$ python3 -q
>>> import numpy as np
>>> from numpy import linalg as LA
>>> np.set_printoptions(precision=3, suppress=True, linewidth=160)
>>> mat = np.load("case7.npy")
>>> print(mat)
[[-1. -2. -2.]
 [-2.  3. -2.]
 [ 0.  0. -3.]]
>>> B = LA.inv(mat)
>>> print((np.abs(B) > 1e-9).astype(int))
[[1 1 1]
 [1 1 1]
 [0 0 1]]
>>> print(round(float(LA.slogdet(mat)[0]), 3))
1.0
>>> print(mat @ B)
[[1. 0. 0.]
 [0. 1. 0.]
 [0. 0. 1.]]
>>> arr = np.load("out3.npy")
>>> print(arr)
[[9 3 3]
 [6 2 2]
 [6 2 2]
 [0 0 0]]
>>> rank = LA.matrix_rank(arr)
>>> print(rank)
1
>>> null = LA.svd(arr)[2][rank:].T
>>> print([int(LA.matrix_rank(arr[:, :j + 1])) for j in range(3)])
[1, 1, 1]
>>> print(np.allclose(arr @ null, 0))
True
>>> print(null @ null.T)
[[ 0.182 -0.273 -0.273]
 [-0.273  0.909 -0.091]
 [-0.273 -0.091  0.909]]
>>> print(null.shape)
(3, 2)
>>> print(LA.matrix_rank(arr.T @ arr), LA.matrix_rank(arr @ arr.T))
1 1
>>> print(np.round(arr @ null, 3) + 0)
[[0. 0.]
 [0. 0.]
 [0. 0.]
 [0. 0.]]
>>> X = np.load("a.npy")
>>> print(X)
[[ 6 10  5]
 [10  0  1]
 [ 5  1 10]]
>>> # symmetric, so the eigenvalues are real
>>> w, vecs = LA.eigh(X)
>>> print(np.abs(vecs[:, -1]).round(6).argmax())
0
>>> print((w > 1e-8).sum(), (w < -1e-8).sum())
2 1
>>> print(np.round(vecs.T @ vecs, 3) + 0)
[[1. 0. 0.]
 [0. 1. 0.]
 [0. 0. 1.]]
>>> print(np.round(vecs.T @ X @ vecs, 3) + 0)
[[-7.725  0.     0.   ]
 [ 0.     7.021  0.   ]
 [ 0.     0.    16.704]]
>>> print(np.abs(vecs[:, -1]))
[0.685 0.445 0.577]
>>> print(w)
[-7.725  7.021 16.704]
>>> M = np.array([[-0.4, -2.6, 2.0], [2.0, -1.4, -1.0], [-1.5, -0.8, -0.4]])
>>> M[:, 1] *= 10
>>> print(M)
[[ -0.4 -26.    2. ]
 [  2.  -14.   -1. ]
 [ -1.5  -8.   -0.4]]
>>> rng = np.random.default_rng(466)
>>> lab = rng.permutation(3)
>>> B = M[:, lab] * rng.choice([-1, 1], 3)
>>> print(B)
[[ 2.  26.  -0.4]
 [-1.  14.   2. ]
 [-0.4  8.  -1.5]]
>>> Uu, _, Vt = LA.svd(M.T @ B)
>>> print(np.round(Uu @ Vt, 3) + 0)
[[ 0.  0.  1.]
 [ 0. -1.  0.]
 [ 1.  0.  0.]]
>>> proj = np.triu(np.array([[3, 2, 0], [-2, -2, -2], [-2, -1, 1]]), 1) + np.eye(3)
>>> B = proj @ M @ LA.inv(proj)
>>> print(np.poly(B))
[  1.    14.8   58.36 132.84]
>>> print(proj @ M - M @ proj)
[[  4.  -27.2 -54. ]
 [  3.   12.  -27.2]
 [  0.    3.  -16. ]]
>>> print(round(float(LA.det(B)), 3))
-132.84
>>> Uu, sv, Vt = LA.svd(M, full_matrices=False)
>>> print(np.allclose(Uu * sv @ Vt, M))
True
>>> print((sv > 1e-8).sum())
3
>>> print(np.round(Uu.T @ Uu, 3) + 0)
[[1. 0. 0.]
 [0. 1. 0.]
 [0. 0. 1.]]
>>> print(sv)
[30.616  2.799  1.55 ]
>>> print(sv / sv[0])
[1.    0.091 0.051]
>>> print(np.round(Uu.T @ M @ Vt.T, 3) + 0)
[[30.616  0.     0.   ]
 [ 0.     2.799  0.   ]
 [ 0.     0.     1.55 ]]
>>> m1 = np.loadtxt("dump.csv", delimiter=",")
>>> print(m1)
[[-2.  1.  1.]
 [ 1. -2.  1.]
 [ 1.  1. -2.]]
>>> x0 = np.array([-3, 4, 1])
>>> a = np.maximum(m1 @ x0, 0)
>>> print(a)
[11.  0.  0.]
>>> print(np.tanh(m1 @ x0))
[ 1.    -1.    -0.762]
>>> Uu, sv, Vt = LA.svd(m1)
>>> vecs = Vt[:(sv > 1e-8).sum()]
>>> x0 = m1[2] + 3 * m1[0] + rng.integers(2) * np.eye(3)[2]
>>> print(x0)
[-5.  4.  2.]
>>> print(vecs.T @ vecs)
[[ 0.667 -0.333 -0.333]
 [-0.333  0.667 -0.333]
 [-0.333 -0.333  0.667]]
>>> print(LA.matrix_rank(np.vstack([m1, x0])))
3
>>> print(np.diag(vecs.T @ vecs))
[0.667 0.667 0.667]
>>> print(np.allclose(vecs.T @ vecs @ x0, x0))
False
>>> print(LA.matrix_rank(m1, rtol=0.1))
2
>>> print(round(LA.norm(m1, 2) / LA.norm(m1), 3))
0.707
>>> print([round(float(x), 3) for x in LA.svd(m1, compute_uv=False)[:3]])
[3.0, 3.0, 0.0]
>>> feats = np.loadtxt("arr.csv", delimiter=",")
>>> print(feats)
[[3. 2. 0. 2.]
 [2. 3. 0. 2.]
 [0. 0. 3. 0.]
 [2. 2. 0. 3.]]
>>> # symmetric
>>> L = LA.cholesky(feats)
>>> print(np.diag(L) ** 2)
[3.    1.667 3.    1.4  ]
>>> print(L @ L.T)
[[3. 2. 0. 2.]
 [2. 3. 0. 2.]
 [0. 0. 3. 0.]
 [2. 2. 0. 3.]]
>>> print(LA.eigvalsh(feats).min() > 0)
True
>>> B = np.array([[0, -9, -2], [-3, 9, 9], [-8, 1, 9], [-2, -7, 8]])
>>> print(LA.matrix_rank(np.vstack([feats, B.T])))
4
>>> print(np.vstack([feats, B.T]).shape)
(7, 4)
>>> print(np.einsum("ik,kj->ij", feats, B))
[[-10. -23.  28.]
 [-13.  -5.  39.]
 [-24.   3.  27.]
 [-12. -21.  38.]]
>>> u, v = feats[2], feats[1]
>>> print(u @ u)
9.0
>>> p = (u @ v) / (u @ u) * u
>>> print(round(LA.norm(u + v) ** 2 + LA.norm(u - v) ** 2, 3))
52.0
>>> print(p)
[0. 0. 0. 0.]
>>> print((v - p) @ u)
0.0
>>> print(LA.matrix_rank(np.outer(u, v)))
1
>>> print((feats != 0).astype(int))
[[1 1 0 1]
 [1 1 0 1]
 [0 0 1 0]
 [1 1 0 1]]
>>> print(round(LA.det(feats), 3))
21.0
>>> print(np.flatnonzero(LA.matrix_power((feats != 0) + (feats.T != 0) + np.eye(4), 4)[3]))
[0 1 3]
